% python3 -q
>>> import numpy as np
>>> np.set_printoptions(precision=4, suppress=True, linewidth=120, floatmode="fixed")
>>> arr = np.load("block8.npy")
>>> print(arr)
[[  0   2  -1   0   2  -2]
 [  0   1   0  -1   3  -3]
 [  0   3   0  -1   5  -2]
 [  0   1   2  -2   7  -4]
 [  0  -1   0  -4   5  -6]
 [  2   0   0  -6   3  -8]
 [  0   0   0  -4   4  -8]
 [  0  -2   0  -6   4  -8]
 [  1  -2   2  -7   3  -9]
 [  3  -4   3  -9   2 -10]
 [  4  -6   3  -8   4 -12]
 [  3  -5   3 -10   3 -10]
 [  3  -7   2 -10   1  -9]
 [  5  -7   1  -8  -1  -7]
 [  3  -8   3  -9  -2  -5]]
>>> t3 = np.stack([arr, 5 * arr, arr[::-1]])
>>> print(np.linalg.matrix_rank(t3))
[6 6 6]
>>> print((t3 @ arr.T).shape)
(3, 15, 15)
>>> print(t3.sum(axis=0))
[[  3   4  -3  -9  10 -17]
 [  5  -1   1 -14  17 -25]
 [  3  11   2 -16  31 -21]
 [  3   1  15 -22  45 -34]
 [  4 -12   3 -32  34 -48]
 [ 15  -4   3 -45  20 -58]
 [  1  -2   2 -31  27 -57]
 [  0 -14   0 -42  28 -56]
 [  6 -12  12 -46  22 -62]
 [ 20 -24  18 -60  15 -68]
 [ 24 -37  18 -52  29 -78]
 [ 18 -29  20 -62  25 -64]
 [ 18 -39  12 -61  11 -56]
 [ 30 -41   6 -49  -3 -45]
 [ 18 -46  17 -54 -10 -32]]
>>> rng = np.random.default_rng(961)
>>> idx = rng.permutation(6)
>>> B = arr[:, idx] * rng.choice([-1, 1], 6)
>>> print(B)
[[  2   0  -2   0  -1   2]
 [  3   0  -3   1   0   1]
 [  5   0  -2   1   0   3]
 [  7   0  -4   2   2   1]
 [  5   0  -6   4   0  -1]
 [  3  -2  -8   6   0   0]
 [  4   0  -8   4   0   0]
 [  4   0  -8   6   0  -2]
 [  3  -1  -9   7   2  -2]
 [  2  -3 -10   9   3  -4]
 [  4  -4 -12   8   3  -6]
 [  3  -3 -10  10   3  -5]
 [  1  -3  -9  10   2  -7]
 [ -1  -5  -7   8   1  -7]
 [ -2  -3  -5   9   3  -8]]
>>> U, _, vt = np.linalg.svd(arr.T @ B)
>>> print(np.round(U @ vt, 4) + 0)
[[ 0.0000 -1.0000  0.0000  0.0000  0.0000  0.0000]
 [ 0.0000  0.0000  0.0000  0.0000  0.0000  1.0000]
 [ 0.0000  0.0000  0.0000  0.0000  1.0000  0.0000]
 [ 0.0000  0.0000  0.0000 -1.0000  0.0000  0.0000]
 [ 1.0000  0.0000  0.0000  0.0000  0.0000  0.0000]
 [ 0.0000  0.0000  1.0000  0.0000  0.0000  0.0000]]
>>> idx = arr[:, 5] > np.median(arr[:, 5])
>>> f = arr[idx].mean(axis=0) - arr[~idx].mean(axis=0)
>>> print(idx.astype(int))
[1 1 1 1 1 0 0 0 0 0 0 0 0 1 1]
>>> print(((arr - arr.mean(axis=0)) @ f > 0).astype(int))
[1 1 1 1 1 0 1 0 0 0 0 0 0 0 0]
>>> print(np.argsort(-np.abs(f).round(6), kind="stable"))
[5 3 1 2 0 4]
>>> gram = np.cov(arr, rowvar=False)
>>> print(np.median(arr, axis=0))
[ 1.0000 -2.0000  1.0000 -6.0000  3.0000 -8.0000]
>>> print(np.argsort(-arr.std(axis=0).round(6), kind="stable"))
[1 3 5 4 0 2]
>>> print(round(float(np.corrcoef(arr[:, 0], arr[:, 4])[0, 1]), 4))
-0.649
>>> print(gram.shape)
(6, 6)
>>> Ac = arr - arr.mean(axis=0)
>>> U, sig, vt = np.linalg.svd(Ac, full_matrices=False)
>>> print(np.linalg.matrix_rank(Ac))
6
>>> print(vt[0] * np.sign(vt[0, np.abs(vt[0]).argmax()]))
[-0.2619  0.5845 -0.1834  0.5744  0.2314  0.4155]
>>> print(np.round((sig ** 2).sum() ** 2 / (sig ** 4).sum(), 4))
1.5949
>>> print(sig)
[22.0731  9.8433  4.4960  3.2891  2.9382  2.0875]
>>> print(np.round(Ac.mean(axis=0), 4) + 0)
[0.0000 0.0000 0.0000 0.0000 0.0000 0.0000]
>>> print(sig ** 2 / (sig ** 2).sum())
[0.7757 0.1543 0.0322 0.0172 0.0137 0.0069]
>>> print(np.abs(vt[-1]))
[0.3863 0.0475 0.5598 0.4807 0.4150 0.3631]
>>> print((np.sign(U[:, 0]) == np.sign(U[0, 0])).astype(int))
[1 1 1 1 1 1 1 1 0 0 0 0 0 0 0]
>>> F = np.load("data.npy")
>>> print(F)
[[-0.1922  0.8868  0.2575  0.1077  0.2453  0.1966]
 [-0.3523 -0.2762  0.7540 -0.1376  0.2828 -0.3635]
 [-0.1922  0.2914 -0.2534 -0.7317 -0.2396 -0.4703]
 [-0.1601 -0.1376  0.2543 -0.4927 -0.2828  0.7537]
 [-0.8327 -0.1597 -0.4402  0.1554  0.2178  0.1258]
 [ 0.2882 -0.0898 -0.2061 -0.4090  0.8216  0.1553]]
>>> # orthonormal columns
>>> x = np.array([0, 0, 2, -1, 2, -3])
>>> target = F @ x
>>> coef, lr = np.zeros(6), 1 / np.linalg.norm(F, 2) ** 2
>>> for i in range(4):
...     coef -= lr * F.T @ (F @ coef - target)
...     if i % 1 == 0: print(i, round(np.linalg.norm(F @ coef - target), 4))
... 
0 0.0
1 0.0
2 0.0
3 0.0
>>> print(round(np.linalg.cond(F), 4))
1.0
>>> print(coef.round(4) + 0)
[ 0.0000  0.0000  2.0000 -1.0000  2.0000 -3.0000]
>>> Q, r_ = np.linalg.qr(F)
>>> print(Q)
[[-0.1922  0.8868  0.2575  0.1077  0.2453  0.1966]
 [-0.3523 -0.2762  0.7540 -0.1376  0.2828 -0.3635]
 [-0.1922  0.2914 -0.2534 -0.7317 -0.2396 -0.4703]
 [-0.1601 -0.1376  0.2543 -0.4927 -0.2828  0.7537]
 [-0.8327 -0.1597 -0.4402  0.1554  0.2178  0.1258]
 [ 0.2882 -0.0898 -0.2061 -0.4090  0.8216  0.1553]]
>>> print(np.round(Q.T @ Q, 4) + 0)
[[1.0000 0.0000 0.0000 0.0000 0.0000 0.0000]
 [0.0000 1.0000 0.0000 0.0000 0.0000 0.0000]
 [0.0000 0.0000 1.0000 0.0000 0.0000 0.0000]
 [0.0000 0.0000 0.0000 1.0000 0.0000 0.0000]
 [0.0000 0.0000 0.0000 0.0000 1.0000 0.0000]
 [0.0000 0.0000 0.0000 0.0000 0.0000 1.0000]]
>>> print(abs(r_[0, 0]), round(np.linalg.norm(F[:, 0]), 4))
1.0 1.0
>>> print(np.abs(np.diag(r_)))
[1.0000 1.0000 1.0000 1.0000 1.0000 1.0000]
>>> print(Q @ r_)
[[-0.1922  0.8868  0.2575  0.1077  0.2453  0.1966]
 [-0.3523 -0.2762  0.7540 -0.1376  0.2828 -0.3635]
 [-0.1922  0.2914 -0.2534 -0.7317 -0.2396 -0.4703]
 [-0.1601 -0.1376  0.2543 -0.4927 -0.2828  0.7537]
 [-0.8327 -0.1597 -0.4402  0.1554  0.2178  0.1258]
 [ 0.2882 -0.0898 -0.2061 -0.4090  0.8216  0.1553]]
>>> print(Q.shape, r_.shape)
(6, 6) (6, 6)
>>> x = np.array([1, -2, -2, -1, -2, -1])
>>> print(np.round(np.linalg.det(F), 4))
-1.0
>>> print(F.T @ (F @ x))
[ 1.0000 -2.0000 -2.0000 -1.0000 -2.0000 -1.0000]
>>> print(np.linalg.inv(F))
[[-0.1922 -0.3523 -0.1922 -0.1601 -0.8327  0.2882]
 [ 0.8868 -0.2762  0.2914 -0.1376 -0.1597 -0.0898]
 [ 0.2575  0.7540 -0.2534  0.2543 -0.4402 -0.2061]
 [ 0.1077 -0.1376 -0.7317 -0.4927  0.1554 -0.4090]
 [ 0.2453  0.2828 -0.2396 -0.2828  0.2178  0.8216]
 [ 0.1966 -0.3635 -0.4703  0.7537  0.1258  0.1553]]
>>> feats = np.loadtxt("mat.csv", delimiter=",")
>>> print(feats)
[[ 1.5230  2.8404 -1.4395  3.4156 -8.1277 -3.1327]
 [-0.6725 -0.9701  2.6237 -3.0702  6.9258 -5.8591]
 [ 1.4347  2.8433 -0.1822  2.2951 -5.6857 -7.2270]
 [-0.4456 -1.1699 -1.9503  0.8640 -1.6027  9.5558]
 [ 1.4480  2.6315 -1.8519  3.6271 -8.5387 -1.2181]
 [-0.8852 -1.4013  2.5842 -3.3583  7.6574 -4.5453]
 [ 1.0136  2.1775  1.0522  0.6937 -2.0348 -9.4076]
 [-0.1150  0.1203  2.4519 -2.0989  4.5468 -8.2995]
 [ 1.1422  2.3934  0.7633  1.1135 -3.0019 -9.0627]
 [ 0.6344  1.5123  1.7040 -0.3872  0.4811 -9.6967]
 [-1.0475 -2.2351 -0.9802 -0.8011  2.2828  9.3324]
 [-1.5378 -2.9262  1.0462 -3.1288  7.5230  4.6468]
 [-0.8478 -1.3247  2.5965 -3.3118  7.5377 -4.7957]
 [ 0.3955  1.0779  2.0087 -0.9851  1.8889 -9.4925]
 [ 0.0953  0.5193  2.3016 -1.6655  3.5061 -8.9083]
 [-0.1085  0.1327  2.4479 -2.0861  4.5158 -8.3207]
 [ 1.1065  1.8627 -2.4522  3.5865 -8.2657  2.8473]
 [ 1.3863  2.4820 -2.0347  3.6782 -8.6141 -0.2127]]
>>> U, sig, vt = np.linalg.svd(feats)
>>> print(sig.round(4) + 0)
[32.1355 27.7004  0.0000  0.0000  0.0000  0.0000]
>>> B = U[:, :2] @ np.diag(sig[:2]) @ vt[:2]
>>> print(np.round(np.linalg.norm(feats - B) / np.linalg.norm(feats), 4))
0.0
>>> print(np.linalg.matrix_rank(B))
2
>>> print(round(np.linalg.norm(feats - B, 2), 4), np.round(sig[2], 4))
0.0 0.0
>>> print(np.round(np.abs(feats - B).max(), 4))
0.0
>>> print(np.unique(feats.round(6), axis=0).shape)
(18, 6)
>>> print(round(float(np.trace(np.linalg.pinv(feats) @ feats)), 4))
2.0
>>> print(np.linalg.lstsq(feats[:-1].T, feats[-1])[2])
2
>>> idx = feats[:, 4] > np.median(feats[:, 4])
>>> f = feats[idx].mean(axis=0) - feats[~idx].mean(axis=0)
>>> print(idx.astype(int))
[0 1 0 0 0 1 0 1 0 0 1 1 1 1 1 1 0 0]
>>> print(f)
[-1.5519 -2.7312  2.6080 -4.3769 10.1972 -0.9653]
>>> U, sig, vt = np.linalg.svd(feats)
>>> evecs = vt[:(sig > 1e-8).sum()]
>>> x = feats[7] + -2 * feats[5] + rng.integers(2) * np.eye(6)[3]
>>> print(x)
[  1.6555   2.9229  -2.7166   5.6177 -10.7681   0.7911]
>>> print(np.allclose(evecs.T @ evecs @ x, x))
False
>>> print(np.diag(evecs.T @ evecs))
[0.0237 0.0863 0.0689 0.1362 0.7428 0.9422]
>>> m1 = np.load("out15.npy")
>>> print(m1)
[[ 0  2 -3  2  3 -3]
 [ 0  2 -3  2  3 -3]
 [ 2 -2 -1 -1  3  1]
 [-3  2  0  1 -1 -1]]
>>> # rows and columns are dependent
>>> print(round(float(np.trace(np.linalg.pinv(m1) @ m1)), 4))
3.0
>>> print(np.linalg.lstsq(m1[:-1].T, m1[-1])[2])
2
>>> print(np.allclose(m1[:-1].T @ np.linalg.lstsq(m1[:-1].T, m1[-1])[0], m1[-1]))
False
>>> f = np.array([0, 3, -1])
>>> print(np.convolve(m1[3], f))
[ 0 -9  9 -2  3 -4 -2  1]
>>> mat = np.load("m.npy")
>>> print(mat)
[[-0.8210 -0.9154  0.8076]
 [-0.6044 -0.7818  0.7114]
 [ 0.1877  0.5980 -0.7779]
 [ 0.9261  0.9015 -0.1684]
 [-0.0798 -0.1781  0.2165]
 [ 0.4219  0.6351 -0.6169]
 [ 0.2821 -0.3004  0.8005]
 [-0.0898  0.3885 -0.7443]
 [-0.5154 -0.5850  0.3452]
 [-0.6231 -0.5915  0.1096]
 [ 0.7352  0.7114 -0.1684]
 [ 0.6351  0.7163 -0.4699]]
>>> P = mat @ np.linalg.solve(mat.T @ mat, mat.T)
>>> print(P @ mat[:, 1])
[-0.9154 -0.7818  0.5980  0.9015 -0.1781  0.6351 -0.3004  0.3885 -0.5850 -0.5915  0.7114  0.7163]
